$ ipython --no-banner

In [1]: import numpy as np

In [2]: np.set_printoptions(precision=2, suppress=True, linewidth=140, legacy="1.25")

In [3]: def rnd(a):
   ...:     return np.round(a, 2) + 0
   ...: 

In [4]: rng = np.random.default_rng(596)

In [5]: X = np.array([[-3, -2, -1], [1, 0, 1], [-3, -2, 0], [1, 0, 1]]) * (rng.random((4, 3)) < 0.3)

In [6]: print(X)
[[0 0 0]
 [0 0 0]
 [0 0 0]
 [0 0 0]]

In [7]: arr = np.load("sample7.npy")

In [8]: print(arr)
[[ 0 -2 -1  2 -2  0]
 [ 0  0 -1 -1  2  1]
 [ 0  0  0  3 -3 -1]
 [ 0  0  0  0 -1  3]
 [ 0  0  0  0  0 -2]
 [ 0  0  0  0  0  0]]

In [9]: rk = np.linalg.matrix_rank(arr)

In [10]: print(rk)
5

In [11]: null = np.linalg.svd(arr)[2][rk:].T

In [12]: print(null @ null.T)
[[1. 0. 0. 0. 0. 0.]
 [0. 0. 0. 0. 0. 0.]
 [0. 0. 0. 0. 0. 0.]
 [0. 0. 0. 0. 0. 0.]
 [0. 0. 0. 0. 0. 0.]
 [0. 0. 0. 0. 0. 0.]]

In [13]: print([int(np.linalg.matrix_rank(np.delete(arr, i, axis=0))) for i in range(6)])
[4, 4, 4, 4, 4, 5]

In [14]: print(null.shape)
(6, 1)

In [15]: print(arr @ null)
[[0.]
 [0.]
 [0.]
 [0.]
 [0.]
 [0.]]

In [16]: print(np.linalg.lstsq(arr[:-1].T, arr[-1])[2])
5

In [17]: print(np.abs(np.diag(np.linalg.qr(arr)[1])) > 1e-9)
[False False False False False False]

In [18]: print(np.allclose(arr[:-1].T @ np.linalg.lstsq(arr[:-1].T, arr[-1])[0], arr[-1]))
True

In [19]: print(rnd(arr @ np.linalg.pinv(arr) @ arr))
[[ 0. -2. -1.  2. -2.  0.]
 [ 0.  0. -1. -1.  2.  1.]
 [ 0.  0.  0.  3. -3. -1.]
 [ 0.  0.  0.  0. -1.  3.]
 [ 0.  0.  0.  0.  0. -2.]
 [ 0.  0.  0.  0.  0.  0.]]

In [20]: print(rnd(np.trace(np.linalg.pinv(arr) @ arr)))
5.0

In [21]: print([int(np.linalg.matrix_rank(np.linalg.matrix_power(arr, p))) for p in range(1, 7)])
[5, 4, 3, 2, 1, 0]

In [22]: print(np.prod(np.diag(arr)), rnd(np.linalg.det(arr)))
0 0.0

In [23]: print(rnd(np.sort(np.linalg.eigvals(arr))))
[0. 0. 0. 0. 0. 0.]

In [24]: W0 = np.loadtxt("out2.csv", delimiter=",")

In [25]: print(W0)
[[ -0.3  -1.1  -0.8   0.2   0.3]
 [  0.5  -0.8   1.8   0.6  -1.4]
 [  0.2  -1.7   1.    1.5  -0.4]
 [  2.3   0.6  -2.   -1.9   0.2]
 [  1.1  -0.7   0.   -0.2   0.5]
 [  1.   -0.2   0.5  -2.   -0.7]
 [ -0.1   0.8  -2.   -0.8   0.8]
 [ -0.7  -0.6   1.7  -1.5  -0.6]
 [-32.  -24.  -22.   18.  -36. ]
 [ -0.2   0.9   0.1   0.   -0.3]
 [  0.5   0.2   2.5  -0.2   1.6]
 [ -0.3  -1.2   1.5   0.2   0.5]
 [  0.1   1.2  -0.8  -0.3   0.8]
 [ -0.5   0.6  -0.5   0.2   1. ]
 [  0.2   0.4   0.5   1.9   0. ]
 [ -1.7   0.7   2.1  -0.9  -0.3]
 [  2.1  -1.1  -0.8   0.4  -2.6]
 [ -1.5   0.   -0.9   1.6  -0.7]
 [  0.8  -1.4   0.6  -2.4   0.2]
 [  0.6   0.8  -2.3   0.5  -1. ]
 [ -0.2  -0.3  -0.8  -1.5   1.8]
 [  0.8  -0.7  -1.2  -0.2  -1.5]]

In [26]: Xs = W0 - W0.mean(axis=0)

In [27]: V = np.linalg.svd(Xs)[2][:1]

In [28]: B = Xs - Xs @ V.T @ V

In [29]: print(rnd(np.diag(V.T @ V)))
[0.28 0.15 0.13 0.09 0.35]

In [30]: print(np.linalg.norm(B, axis=1).round(6).argmax())
3

In [31]: Xs = (W0 - W0.mean(axis=0)) / W0.std(axis=0)

In [32]: print(rnd(Xs.std(axis=0)))
[1. 1. 1. 1. 1.]

In [33]: print(np.argwhere(np.abs(Xs) > 2))
[[8 0]
 [8 1]
 [8 2]
 [8 3]
 [8 4]]

In [34]: coef = np.linalg.lstsq(np.delete(Xs, 4, axis=1), Xs[:, 4])[0]

In [35]: print(rnd(coef))
[ 0.15  0.51  0.2  -0.14]

In [36]: print(np.abs(coef).argmax())
1

In [37]: print(rnd(1 - np.var(Xs[:, 4] - np.delete(Xs, 4, axis=1) @ coef)))
0.98

In [38]: Xs = W0 - W0.mean(axis=0)

In [39]: U, sv, vt = np.linalg.svd(Xs, full_matrices=False)

In [40]: print(rnd(sv ** 2 / (sv ** 2).sum()))
[0.97 0.01 0.01 0.01 0.  ]

In [41]: dist = np.linalg.norm(W0[:, None] - W0[None], axis=-1)

In [42]: print(dist.mean(axis=1).argmax())
8

In [43]: print((dist + 1e9 * np.eye(22)).round(6).argmin(axis=1))
[ 4  2 11  6  0 18 12 15 17 13 11  2 13 12  9  7 21 14  5 21  6 16]

In [44]: print(rnd(np.linalg.norm(W0[20], 1)), rnd(np.linalg.norm(W0[20], np.inf)))
4.6 1.8

In [45]: M = np.load("data.npy")

In [46]: print(M)
[[-2 -1  2  1]
 [ 1 -2 -1  2]
 [ 2  1 -2 -1]
 [-1  2  1 -2]]

In [47]: print(np.abs(np.diag(np.linalg.qr(M)[1])) > 1e-9)
[ True  True False False]

In [48]: print(np.linalg.lstsq(M[:-1].T, M[-1])[2])
2

In [49]: print(np.unique(M.round(6), axis=0).shape)
(4, 4)

In [50]: print(np.linalg.matrix_rank(M, rtol=0.1))
2

In [51]: print(rnd(np.linalg.norm(M, 2) / np.linalg.norm(M)))
0.71

In [52]: print([round(float(x), 2) for x in np.linalg.svd(M, compute_uv=False)[:3]])
[4.47, 4.47, 0.0]

In [53]: B = M[0, 0] * M[1:] - np.outer(M[1:, 0], M[0])

In [54]: print(B)
[[ 0  5  0 -5]
 [ 0  0  0  0]
 [ 0 -5  0  5]]

In [55]: print(np.flatnonzero(~B.round(6).any(axis=1)))
[1]

In [56]: F = np.load("dump.npy")

In [57]: print(F)
[[0. 1. 1. 2.]
 [1. 0. 0. 0.]
 [1. 0. 0. 0.]
 [2. 0. 0. 0.]]

In [58]: print([round(float(x), 2) for x in np.linalg.svd(F, compute_uv=False)[:3]])
[2.45, 2.45, 0.0]

In [59]: print(np.linalg.cond(F) > 100)
True

In [60]: r0, g = F[1], F[2]

In [61]: print(r0 @ g)
1.0

In [62]: print(r0 @ r0)
1.0

In [63]: pr = (r0 @ g) / (r0 @ r0) * r0

In [64]: print(rnd(np.linalg.norm(r0 + g) ** 2 + np.linalg.norm(r0 - g) ** 2))
4.0

In [65]: r0 = np.array([2, 0])

In [66]: print(np.convolve(F[3], r0))
[4. 0. 0. 0. 0.]

In [67]: print(np.array([np.convolve(row, r0, "same") for row in F]))
[[0. 2. 2. 4.]
 [2. 0. 0. 0.]
 [2. 0. 0. 0.]
 [4. 0. 0. 0.]]

In [68]: print(np.cross(F[3, :3], F[2, :3]))
[0. 0. 0.]

In [69]: vec = np.array([5, 1, 3, 1])

In [70]: a = np.maximum(M @ vec, 0)

In [71]: print(np.flatnonzero(a > 1e-9))
[1 2]

In [72]: print(np.maximum(M @ (3 * vec), 0))
[ 0  6 12  0]

In [73]: print(M * (a > 1e-9)[:, None])
[[ 0  0  0  0]
 [ 1 -2 -1  2]
 [ 2  1 -2 -1]
 [ 0  0  0  0]]

In [74]: print(np.maximum(M @ vec, 0) - np.maximum(-M @ vec, 0))
[-4  2  4 -2]

In [75]: vals, V = np.linalg.eigh(F)

In [76]: print(vals.sum(), np.trace(F))
0.0 0.0

In [77]: print(rnd(V @ np.diag(vals) @ V.T))
[[0. 1. 1. 2.]
 [1. 0. 0. 0.]
 [1. 0. 0. 0.]
 [2. 0. 0. 0.]]

In [78]: print(rnd(V.T @ V))
[[1. 0. 0. 0.]
 [0. 1. 0. 0.]
 [0. 0. 1. 0.]
 [0. 0. 0. 1.]]

In [79]: print(np.abs(V[:, -1]).round(6).argmax())
0

In [80]: print(rnd(np.linalg.eigvalsh(F @ F)))
[0. 0. 6. 6.]

In [81]: print(rnd(vals))
[-2.45  0.    0.    2.45]

In [82]: print(rnd(np.linalg.eigvalsh(F + 5 * np.eye(4))))
[2.55 5.   5.   7.45]

In [83]: print(rnd(np.abs(V[:, -1])))
[0.71 0.29 0.29 0.58]
